% python3 -q
>>> import numpy as np
>>> import numpy.linalg as la
>>> np.set_printoptions(precision=3, suppress=True, linewidth=160)
>>> arr = np.loadtxt("layer10.csv", delimiter=",")
>>> arr
array([[-3.,  0., -2.,  2.,  0.,  2.,  1.],
       [-3.,  1., -2.,  2.,  1.,  1.,  0.],
       [ 3., -2.,  0.,  1.,  2.,  2.,  1.],
       [ 0.,  0.,  0.,  2., -1., -2., -2.],
       [ 0.,  0.,  0., -1.,  2.,  0.,  2.],
       [ 0.,  0.,  0.,  0.,  3.,  2.,  2.],
       [ 0.,  0.,  0., -3.,  0.,  2.,  3.]])
>>> Q, evecs = la.qr(arr[:, :4])[0], la.qr(arr[:, 4:])[0]
>>> sig = la.svd(Q.T @ evecs, compute_uv=False)
>>> round(float(la.norm(Q @ Q.T - evecs @ evecs.T, 2)), 3)
1.0
>>> sig
array([0.988, 0.813, 0.4  ])
>>> x = np.array([-2, -3, 1, 0, 1, -2, 3])
>>> target = arr @ x
>>> target
array([ 3.,  0.,  1., -3.,  8.,  5.,  5.])
>>> np.round(la.solve(arr, target + arr[:, 0]), 3) + 0
array([-1., -3.,  1.,  0.,  1., -2.,  3.])
>>> np.round(la.solve(arr.T, arr[0]), 3) + 0
array([1., 0., 0., 0., 0., 0., 0.])
>>> np.round(la.solve(arr, 3 * target), 3) + 0
array([-6., -9.,  3.,  0.,  3., -6.,  9.])
>>> la.solve(arr, arr[:, 2])
array([-0., -0.,  1., -0.,  0., -0.,  0.])
>>> rng = np.random.default_rng(6033)
>>> labels = rng.permutation(7)
>>> M2 = arr[:, labels] * rng.choice([-1, 1], 7)
>>> M2
array([[-0.,  2.,  3., -0.,  1.,  2., -2.],
       [-1.,  2.,  3., -1.,  0.,  1., -2.],
       [-2., -0., -3.,  2.,  1.,  2., -1.],
       [ 1., -0., -0., -0., -2., -2., -2.],
       [-2., -0., -0., -0.,  2.,  0.,  1.],
       [-3., -0., -0., -0.,  2.,  2., -0.],
       [-0., -0., -0., -0.,  3.,  2.,  3.]])
>>> Uu, _, Vh = la.svd(arr.T @ M2)
>>> labels
array([4, 2, 0, 1, 6, 5, 3])
>>> np.round(la.lstsq(arr, M2)[0], 3) + 0
array([[ 0.,  0., -1.,  0.,  0.,  0.,  0.],
       [ 0.,  0.,  0., -1.,  0.,  0.,  0.],
       [ 0., -1.,  0.,  0.,  0.,  0.,  0.],
       [ 0.,  0.,  0.,  0.,  0.,  0., -1.],
       [-1.,  0.,  0.,  0.,  0.,  0.,  0.],
       [ 0.,  0.,  0.,  0.,  0.,  1.,  0.],
       [ 0.,  0.,  0.,  0.,  1.,  0.,  0.]])
>>> np.round(Uu @ Vh, 3) + 0
array([[ 0.,  0., -1.,  0.,  0.,  0.,  0.],
       [ 0.,  0.,  0., -1.,  0.,  0.,  0.],
       [ 0., -1.,  0.,  0.,  0.,  0.,  0.],
       [ 0.,  0.,  0.,  0.,  0.,  0., -1.],
       [-1.,  0.,  0.,  0.,  0.,  0.,  0.],
       [ 0.,  0.,  0.,  0.,  0.,  1.,  0.],
       [ 0.,  0.,  0.,  0.,  1.,  0.,  0.]])
>>> sig = 3 * 0.9 ** np.arange(3)
>>> J = rng.normal(size=(32, 3)) * rng.permutation(sig)
>>> J
array([[ 0.86 ,  2.312, -6.811],
       [-0.127, -1.725,  0.576],
       [ 1.832,  2.804,  1.261],
       [-0.52 , -0.261,  2.013],
       [ 1.964,  4.813,  3.208],
       [-1.496,  1.559,  1.897],
       [ 2.093, -2.457,  0.269],
       [ 1.103, -0.842,  4.824],
       [-1.997, -1.877,  2.133],
       [-0.79 ,  1.335, -1.435],
       [-0.486, -2.641, -4.099],
       [ 4.605, -1.827,  5.381],
       [-3.683,  1.079, -2.771],
       [-0.077, -0.472,  0.112],
       [-0.487, -0.342, -2.276],
       [-0.553, -1.363,  1.23 ],
       [ 1.196, -0.698,  2.63 ],
       [-1.434,  1.643,  2.514],
       [-3.117, -1.174,  5.235],
       [-1.281, -5.458, -5.102],
       [ 1.171,  3.456,  3.471],
       [ 0.029, -0.247,  0.641],
       [-3.274, -0.352, -1.824],
       [-0.946,  5.139,  4.179],
       [-3.908, -1.206, -1.472],
       [ 0.927, -0.936, -0.679],
       [ 0.676,  3.399, -2.803],
       [ 0.147,  1.088,  1.672],
       [ 5.916, -0.671,  0.643],
       [-1.297, -1.462,  1.975],
       [-0.059,  3.192,  1.739],
       [-3.367, -4.823,  1.443]])
>>> np.round(la.norm(J, 2), 3)
np.float64(17.481)
>>> round(float(la.norm(J, "nuc")), 3)
42.451
>>> round(float(la.norm(J[6], 1)), 3), round(float(la.norm(J[6], np.inf)), 3)
(4.819, 2.457)
>>> Xc = (J - J.mean(axis=0)) / J.std(axis=0)
>>> Xc.std(axis=0)
array([1., 1., 1.])
>>> coef = la.lstsq(np.delete(Xc, 2, axis=1), Xc[:, 2])[0]
>>> np.abs(coef).argmax()
np.int64(0)
>>> round(1 - np.var(Xc[:, 2] - np.delete(Xc, 2, axis=1) @ coef), 3)
np.float64(0.057)
>>> np.round(np.abs(la.eigvals(arr)).max(), 3)
np.float64(6.956)
>>> la.determinant(arr)
Traceback (most recent call last):
  File "<python-input-36>", line 1, in <module>
    la.determinant(arr)
    ^^^^^^^^^^^^^^
AttributeError: module 'numpy.linalg' has no attribute 'determinant'
>>> arr.inv()
Traceback (most recent call last):
  File "<python-input-37>", line 1, in <module>
    arr.inv()
    ^^^^^^^
AttributeError: 'numpy.ndarray' object has no attribute 'inv'
>>> np.allclose(arr, arr.T)
False
>>> w1 = np.array([[9, 6, 5], [0, 2, 5], [2, 7, 3]])
>>> coef = np.array([0, 0, 2])
>>> hid = np.maximum(J @ w1 + coef, 0)
>>> la.matrix_rank(hid)
np.int64(3)
>>> (hid > 0).mean(axis=0)
array([0.438, 0.562, 0.531])
>>> cent = np.array([[-2, 1], [-2, -1], [0, -2]])
>>> w1 @ cent
array([[-30,  -7],
       [ -4, -12],
       [-18, -11]])
>>> A = np.load("w.npy")
>>> A
array([[-1.937, -3.492,  0.111, -0.209],
       [ 0.968, -0.313, -0.216, -3.862],
       [-2.905,  1.588, -2.119, -0.738],
       [ 1.695, -1.089, -3.384,  0.702]])
>>> np.round(la.det(2 * A), 3), round(la.det(A), 3)
(np.float64(-4096.0), np.float64(-256.0))
>>> round(np.einsum("ij,ji->", A, A), 3)
np.float64(13.445)
>>> round(np.einsum("ii->", A), 3)
np.float64(-3.667)
>>> proj = np.triu(np.array([[1, 1, 2, 2], [2, 1, 0, 1], [2, 1, 2, 1], [2, 0, 0, 3]]), 1) + np.eye(4)
>>> M2 = proj @ A @ la.inv(proj)
>>> np.round(np.poly(M2), 3) + 0
array([   1.   ,    3.667,    0.   ,  -58.667, -256.   ])
>>> round(float(np.trace(M2)), 3), round(np.trace(A), 3)
(-3.667, np.float64(-3.667))
>>> f, v = A[3], A[2]
>>> f @ f
np.float64(16.0)
>>> pr = (f @ v) / (f @ f) * f
>>> (v - pr) @ f
np.float64(0.0)
>>> v - pr
array([-2.905,  1.588, -2.119, -0.738])
>>> Q, R = la.qr(A)
>>> np.round(Q.T @ Q, 3) + 0
array([[1., 0., 0., 0.],
       [0., 1., 0., 0.],
       [0., 0., 1., 0.],
       [0., 0., 0., 1.]])
>>> Q @ R
array([[-1.937, -3.492,  0.111, -0.209],
       [ 0.968, -0.313, -0.216, -3.862],
       [-2.905,  1.588, -2.119, -0.738],
       [ 1.695, -1.089, -3.384,  0.702]])
>>> np.abs(np.diag(R))
array([4., 4., 4., 4.])
>>> R.round(3) + 0
array([[4., 0., 0., 0.],
       [0., 4., 0., 0.],
       [0., 0., 4., 0.],
       [0., 0., 0., 4.]])
>>> w1 = np.array([[3, 5, 5, 5], [1, 4, 1, 4], [0, 5, 5, 0], [0, 3, 2, 1]])
>>> coef = np.array([-1, -1, 1, -2])
>>> hid = np.maximum(A @ w1 + coef, 0)
>>> (hid > 0).mean(axis=0)
array([0.5 , 0.  , 0.  , 0.25])
>>> cent = np.array([[1, 3], [5, 2], [5, 0], [2, 3]])
>>> hid @ cent
array([[ 0.   ,  0.   ],
       [ 1.592,  4.777],
       [ 0.   ,  0.   ],
       [ 8.633, 17.442]])
>>> (hid @ cent).round(6).argmax(axis=1)
array([0, 1, 0, 1])
>>> E = np.loadtxt("a.csv", delimiter=",")
>>> E
array([[-3.636, -3.533,  0.841, -6.113, -1.215, -4.261],
       [-1.833, -2.223,  4.529, -6.196, -0.806, -0.082],
       [ 4.519,  7.918,  6.481,  4.557,  6.158, -1.918],
       [-0.502,  1.319,  2.105, -1.109,  2.07 , -4.716],
       [ 1.062,  2.491,  5.233, -1.11 ,  2.46 , -1.196],
       [ 0.713,  3.313,  2.368,  1.058,  3.457, -5.233],
       [-2.892, -2.881,  2.141, -5.925, -0.935, -2.869],
       [ 3.041,  5.395,  6.351,  1.73 ,  4.375, -1.004],
       [-0.403,  1.679,  1.733, -0.538,  2.38 , -5.349],
       [-1.485, -0.822,  2.945, -3.916,  0.421, -2.718],
       [-2.421, -3.494,  5.016, -7.858, -1.784,  1.09 ],
       [ 1.728,  3.677,  5.196,  0.261,  3.313, -1.753],
       [ 0.179,  2.038,  3.051, -0.693,  2.449, -3.807],
       [-3.694, -4.441,  2.455, -7.842, -2.094, -1.797],
       [ 5.449,  7.534, 10.502,  2.396,  5.31 ,  3.416],
       [-5.471, -4.759, -3.131, -5.812, -1.524, -8.843],
       [ 1.115,  2.274,  5.856, -1.625,  2.216, -0.302],
       [ 2.926,  4.34 ,  8.059, -0.208,  3.377,  1.645],
       [-1.807, -0.466,  1.106, -2.721,  0.938, -5.235],
       [-4.133, -5.056,  2.146, -8.413, -2.49 , -1.931],
       [ 0.874,  2.17 ,  5.22 , -1.472,  2.233, -1.075],
       [-1.291, -1.029,  4.041, -4.623,  0.116, -1.22 ],
       [-3.166, -2.317,  0.053, -4.385, -0.234, -5.796],
       [ 2.257,  3.71 ,  6.981, -0.466,  3.081,  0.528],
       [ 0.81 ,  1.017,  7.302, -3.682,  1.112,  2.095],
       [ 1.951,  4.386,  4.554,  1.347,  3.911, -2.882]])
>>> # rank 3
>>> proj = J @ la.solve(J.T @ J, J.T)
>>> round(np.trace(proj), 3)
np.float64(3.0)
>>> np.allclose(proj @ proj, proj)
True
>>> Xc = E - E.mean(axis=1)
Traceback (most recent call last):
  File "<python-input-78>", line 1, in <module>
    Xc = E - E.mean(axis=1)
         ~~^~~~~~~~~~~~~~~~
ValueError: operands could not be broadcast together with shapes (26,6) (26,) 
>>> Xc = E - E.mean(axis=0)
>>> Uu, sig, Vh = la.svd(Xc, full_matrices=False)
>>> (np.sign(Uu[:, 0]) == np.sign(Uu[0, 0])).astype(int)
array([1, 1, 0, 1, 0, 0, 1, 0, 0, 1, 1, 0, 0, 1, 0, 1, 0, 0, 1, 1, 0, 1, 1, 0, 0, 0])
>>> Vh[0] * np.sign(Vh[0, np.abs(Vh[0]).argmax()])
array([0.416, 0.553, 0.351, 0.482, 0.345, 0.214])
>>> cent = E[[5, 0]].astype(float)
>>> for _ in range(6):
...     labels = la.norm(E[:, None] - cent, axis=-1).argmin(axis=1)
...     cent = np.array([E[labels == j].mean(axis=0) for j in range(2)])
... 
>>> labels
array([1, 1, 0, 0, 0, 0, 1, 0, 0, 1, 1, 0, 0, 1, 0, 1, 0, 0, 1, 1, 0, 1, 1, 0, 0, 0])
>>> np.bincount(labels)
array([15, 11])
>>> cent
array([[ 1.715,  3.551,  5.399,  0.03 ,  3.193, -1.437],
       [-2.894, -2.82 ,  2.013, -5.8  , -0.874, -3.06 ]])
>>> cent[1] - cent[0]
array([-4.608, -6.371, -3.386, -5.83 , -4.067, -1.624])
